In [1]: import numpy as np

In [2]: from numpy import linalg as LA

In [3]: np.set_printoptions(precision=3, suppress=True, linewidth=120, sign=" ")

In [4]: def rnd(a):
   ...:     return np.round(a, 3) + 0
   ...: 

In [5]: Q, _ = LA.qr(np.array([[1.4, -0.6, 1.8],
   ...:     [1.2, 0.0, 1.2],
   ...:     [0.7, -0.7, 0.4],
   ...:     [0.3, -0.2, -1.1],
   ...:     [1.1, 0.4, 0.8],
   ...:     [-1.2, 1.2, -0.2],
   ...:     [-0.6, -0.6, -0.5]]))

In [6]: X = Q @ Q.T

In [7]: rnd(X)
Out[7]: 
array([[ 0.539,  0.26 ,  0.195, -0.321,  0.071, -0.187,  0.015],
       [ 0.26 ,  0.27 ,  0.046, -0.046,  0.282, -0.049, -0.208],
       [ 0.195,  0.046,  0.18 ,  0.036, -0.052, -0.301,  0.113],
       [-0.321, -0.046,  0.036,  0.648,  0.153, -0.298, -0.098],
       [ 0.071,  0.282, -0.052,  0.153,  0.434,  0.036, -0.366],
       [-0.187, -0.049, -0.301, -0.298,  0.036,  0.593, -0.153],
       [ 0.015, -0.208,  0.113, -0.098, -0.366, -0.153,  0.336]])

In [8]: rnd(np.trace(X))
Out[8]: np.float64(3.0)

In [9]: rnd(LA.det(X))
Out[9]: np.float64(0.0)

In [10]: rnd(LA.matrix_power(X, 4))
Out[10]: 
array([[ 0.539,  0.26 ,  0.195, -0.321,  0.071, -0.187,  0.015],
       [ 0.26 ,  0.27 ,  0.046, -0.046,  0.282, -0.049, -0.208],
       [ 0.195,  0.046,  0.18 ,  0.036, -0.052, -0.301,  0.113],
       [-0.321, -0.046,  0.036,  0.648,  0.153, -0.298, -0.098],
       [ 0.071,  0.282, -0.052,  0.153,  0.434,  0.036, -0.366],
       [-0.187, -0.049, -0.301, -0.298,  0.036,  0.593, -0.153],
       [ 0.015, -0.208,  0.113, -0.098, -0.366, -0.153,  0.336]])

In [11]: rnd((X + X.T) / 2)
Out[11]: 
array([[ 0.539,  0.26 ,  0.195, -0.321,  0.071, -0.187,  0.015],
       [ 0.26 ,  0.27 ,  0.046, -0.046,  0.282, -0.049, -0.208],
       [ 0.195,  0.046,  0.18 ,  0.036, -0.052, -0.301,  0.113],
       [-0.321, -0.046,  0.036,  0.648,  0.153, -0.298, -0.098],
       [ 0.071,  0.282, -0.052,  0.153,  0.434,  0.036, -0.366],
       [-0.187, -0.049, -0.301, -0.298,  0.036,  0.593, -0.153],
       [ 0.015, -0.208,  0.113, -0.098, -0.366, -0.153,  0.336]])

In [12]: rnd(np.abs(LA.eigvals(X)).max())
Out[12]: np.float64(1.0)

In [13]: E = np.abs(np.array([[0, 0, 3, 1, 1, 0, 1, 2, 2, 1],
    ...:     [1, 2, 0, 3, 1, 1, 0, 2, 1, 2],
    ...:     [1, 3, 3, 1, 2, 3, 1, 3, 3, 3],
    ...:     [1, 2, 2, 3, 1, 3, 0, 2, 3, 2],
    ...:     [2, 2, 1, 0, 2, 2, 3, 1, 3, 2],
    ...:     [2, 1, 2, 0, 2, 2, 2, 3, 3, 2],
    ...:     [3, 1, 3, 3, 2, 2, 1, 2, 0, 3],
    ...:     [0, 1, 1, 0, 0, 1, 3, 0, 2, 0],
    ...:     [0, 1, 2, 3, 2, 2, 1, 0, 1, 0],
    ...:     [2, 0, 2, 3, 2, 3, 0, 1, 2, 0]])) + np.eye(10)

In [14]: E = E / E.sum(axis=1, keepdims=True)

In [15]: rnd(E)
Out[15]: 
array([[ 0.083,  0.   ,  0.25 ,  0.083,  0.083,  0.   ,  0.083,  0.167,  0.167,  0.083],
       [ 0.071,  0.214,  0.   ,  0.214,  0.071,  0.071,  0.   ,  0.143,  0.071,  0.143],
       [ 0.042,  0.125,  0.167,  0.042,  0.083,  0.125,  0.042,  0.125,  0.125,  0.125],
       [ 0.05 ,  0.1  ,  0.1  ,  0.2  ,  0.05 ,  0.15 ,  0.   ,  0.1  ,  0.15 ,  0.1  ],
       [ 0.105,  0.105,  0.053,  0.   ,  0.158,  0.105,  0.158,  0.053,  0.158,  0.105],
       [ 0.1  ,  0.05 ,  0.1  ,  0.   ,  0.1  ,  0.15 ,  0.1  ,  0.15 ,  0.15 ,  0.1  ],
       [ 0.143,  0.048,  0.143,  0.143,  0.095,  0.095,  0.095,  0.095,  0.   ,  0.143],
       [ 0.   ,  0.111,  0.111,  0.   ,  0.   ,  0.111,  0.333,  0.111,  0.222,  0.   ],
       [ 0.   ,  0.077,  0.154,  0.231,  0.154,  0.154,  0.077,  0.   ,  0.154,  0.   ],
       [ 0.125,  0.   ,  0.125,  0.188,  0.125,  0.188,  0.   ,  0.062,  0.125,  0.062]])

In [16]: rnd(LA.svd(E, compute_uv=False))
Out[16]: array([ 1.017,  0.406,  0.264,  0.261,  0.2  ,  0.158,  0.125,  0.101,  0.043,  0.016])

In [17]: rnd(E.sum(axis=1))
Out[17]: array([ 1.,  1.,  1.,  1.,  1.,  1.,  1.,  1.,  1.,  1.])

In [18]: np.count_nonzero(E)
Out[18]: np.int64(83)

In [19]: E.shape
Out[19]: (10, 10)

In [20]: np.unravel_index(np.abs(E).argmax(), E.shape)
Out[20]: (np.int64(7), np.int64(6))

In [21]: rnd(np.sort(np.abs(LA.eigvals(E))))
Out[21]: array([ 0.075,  0.075,  0.088,  0.138,  0.138,  0.147,  0.173,  0.173,  0.192,  1.   ])

In [22]: np.allclose(E @ E.T, E.T @ E)
Out[22]: False

In [23]: blk = np.stack([E, -2 * E, E[::-1]])

In [24]: LA.matrix_rank(blk.reshape(3, -1))
Out[24]: np.int64(2)

In [25]: rnd(LA.det(blk))
Out[25]: array([ 0.,  0.,  0.])

In [26]: m1 = np.load("a.npy")

In [27]: m1
Out[27]: 
array([[ -9,   0,  -7,   1, -10, -21],
       [-29,  -4,  -8,  20, -27, -49],
       [-17, -32,  21,  21, -10,  11],
       [ 25,  44,  -4,   4,  25,  17],
       [ 23,   8,  21,   9,  28,  55],
       [-19, -52, -30, -66, -35, -47],
       [ -9,  -4,  12,  24,  -3,   3],
       [-30,  -4, -11,  17, -29, -54],
       [  3, -32,  -9, -45,  -6,   3],
       [ -4, -24, -18, -42, -14, -20],
       [-25, -64, -11, -43, -34, -29],
       [-28, -32, -22, -26, -36, -56]])

In [28]: gram = np.cov(m1, rowvar=False)

In [29]: rnd(m1.std(axis=0))
Out[29]: array([ 18.168,  27.831,  15.338,  30.484,  20.81 ,  32.765])

In [30]: rnd(np.polyfit(m1[:, 3], m1[:, 1], 1))
Out[30]: array([ 0.604, -9.989])

In [31]: np.argwhere(np.triu(np.abs(np.corrcoef(m1.T)) > 0.8, 1))
Out[31]: 
array([[ 0,  4],
       [ 0,  5],
       [ 4,  5]])

In [32]: rnd(np.corrcoef(m1[:, 3], m1[:, 1])[0, 1])
Out[32]: np.float64(0.662)

In [33]: rnd(LA.eigvalsh(gram)[::-1])
Out[33]: array([ 2671.241,  1004.064,   443.733,     0.   ,     0.   ,     0.   ])

In [34]: C = m1[[8, 1]].astype(float)

In [35]: for _ in range(3):
    ...:     lab = LA.norm(m1[:, None] - C, axis=-1).argmin(axis=1)
    ...:     C = np.array([m1[lab == j].mean(axis=0) for j in range(2)])
    ...: 

In [36]: lab
Out[36]: array([ 1,  1,  1,  0,  0,  0,  1,  1,  0,  0,  0,  1])

In [37]: rnd(C[1] - C[0])
Out[37]: array([-20.833,   7.333,   6.   ,  40.   , -13.167, -24.167])

In [38]: np.bincount(lab)
Out[38]: array([ 6,  6])

In [39]: A2 = np.array([[1, 1], [1, 3], [0, 3], [2, 3], [0, 0], [2, 0]])

In [40]: LA.matrix_rank(np.vstack([m1, A2.T]))
Out[40]: np.int64(5)

In [41]: m1 @ A2
Out[41]: 
array([[ -49,  -27],
       [ -91,   -5],
       [  15,   13],
       [ 111,  157],
       [ 159,  137],
       [-297, -463],
       [  41,   87],
       [-108,  -24],
       [-113, -255],
       [-152, -256],
       [-233, -379],
       [-224, -268]])

In [42]: A2.T @ m1.T
Out[42]: 
array([[ -49,  -91,   15,  111,  159, -297,   41, -108, -113, -152, -233, -224],
       [ -27,   -5,   13,  157,  137, -463,   87,  -24, -255, -256, -379, -268]])

In [43]: np.vstack([m1, A2.T]).shape
Out[43]: (14, 6)

In [44]: np.einsum("ij,ij->i", m1, m1)
Out[44]: array([   672,   4451,   2416,   3507,   4924,  11755,    835,   5083,   3184,   3276,   8688,   7400])

In [45]: np.einsum("ik,kj->ji", m1, A2)
Out[45]: 
array([[ -49,  -91,   15,  111,  159, -297,   41, -108, -113, -152, -233, -224],
       [ -27,   -5,   13,  157,  137, -463,   87,  -24, -255, -256, -379, -268]])

In [46]: LA.matrix_rank(m1 @ A2)
Out[46]: np.int64(2)

In [47]: left, sig, vt = LA.svd(m1)

In [48]: np.argmax(sig[:-1] / (sig[1:] + 1e-6)) + 1
Out[48]: np.int64(3)

In [49]: A2 = left[:, :3] @ np.diag(sig[:3]) @ vt[:3]

In [50]: rnd(LA.norm(m1 - A2, 2)), rnd(sig[3])
Out[50]: (np.float64(0.0), np.float64(0.0))

In [51]: W0 = np.loadtxt("mat.csv", delimiter=",")

In [52]: W0
Out[52]: 
array([[ 0., -4.,  5.,  0.,  3.,  2.,  0.,  3.,  3.],
       [-1., -2.,  1.,  4., -4.,  3.,  2.,  2.,  3.],
       [ 2.,  0., -3.,  6.,  3., -4.,  3., -2., -5.],
       [ 4.,  3.,  3., 10.,  5.,  4.,  5.,  4., -1.],
       [ 4.,  0.,  2.,  4., -5., -3.,  2., -4.,  3.],
       [ 3.,  5.,  1., -6.,  4.,  5., -3., -5.,  0.],
       [ 2.,  0., -3.,  4., -2.,  5.,  2., -3., -1.],
       [-3.,  3., -4.,  8., -1.,  5.,  4.,  5., -4.],
       [ 4., -2.,  2.,  2., -3.,  4.,  1., -1.,  0.],
       [-2., -5., -2.,  0., -2.,  3.,  0., -2., -3.],
       [-2.,  3., -1., -2.,  2., -5., -1., -1.,  0.]])

In [53]: rank = LA.matrix_rank(m1)

In [54]: rank
Out[54]: np.int64(3)

In [55]: null = LA.svd(m1)[2][rank:].T

In [56]: [int(LA.matrix_rank(m1[:, :j + 1])) for j in range(6)]
Out[56]: [1, 2, 3, 3, 3, 3]

In [57]: [int(LA.matrix_rank(np.delete(m1, i, axis=0))) for i in range(12)]
Out[57]: [3, 3, 3, 3, 3, 3, 3, 3, 3, 3, 3, 3]

In [58]: null.shape
Out[58]: (6, 3)

In [59]: np.allclose(m1 @ null, 0)
Out[59]: True

In [60]: rng = np.random.default_rng(5)

In [61]: A2 = W0 + rng.integers(-2, 3, (11, 8)) @ rng.integers(-2, 3, (8, 9))

In [62]: A2
Out[62]: 
array([[-16., -11.,   9.,   0.,  -1.,   8.,   6.,   7.,   0.],
       [ -2.,  -3., -13.,   3.,   0.,  -5.,   2.,   1.,  14.],
       [ -3.,  -2.,  -6.,  -5.,   9.,  -4.,  -3.,   1., -12.],
       [  2.,   7.,  10.,   4.,   9.,   5.,   8.,  -2., -15.],
       [  9.,   1.,  -3.,  -2.,  -4.,  -4., -15.,   2.,   6.],
       [  4.,  13.,  -7.,  -9.,   2.,   5.,  -4., -11.,   8.],
       [ -3.,  -7.,   5.,   6.,   1.,   9.,  14.,  -3., -10.],
       [-14.,   3.,  -7.,  14., -10.,   2.,   1.,   5.,  -2.],
       [  7., -11.,  -2.,   5.,   0.,   1.,  -6.,   7.,   4.],
       [ -9., -13.,   3.,  10.,  -5.,   7.,  15.,  -3., -10.],
       [ -4.,  -8.,  -8.,   1.,   8.,  -8.,   4.,   3.,   7.]])

In [63]: np.abs(A2 - W0).sum(axis=1)
Out[63]: array([ 50.,  41.,  43.,  47.,  45.,  37.,  50.,  37.,  44.,  60.,  48.])

In [64]: rnd(LA.svd(A2 - W0, compute_uv=False))
Out[64]: array([ 41.992,  29.408,  22.966,  19.489,  17.411,   8.705,   3.905,   1.548,   0.   ])

In [65]: P = A2 @ LA.solve(A2.T @ A2, A2.T)

In [66]: np.allclose(P @ P, P)
Out[66]: True

In [67]: rnd(P @ A2[:, 1])
Out[67]: array([-11.,  -3.,  -2.,   7.,   1.,  13.,  -7.,   3., -11., -13.,  -8.])

In [68]: rnd(np.diag(P))
Out[68]: array([ 0.959,  0.571,  0.976,  0.894,  0.612,  0.98 ,  0.516,  0.963,  0.86 ,  0.869,  0.8  ])
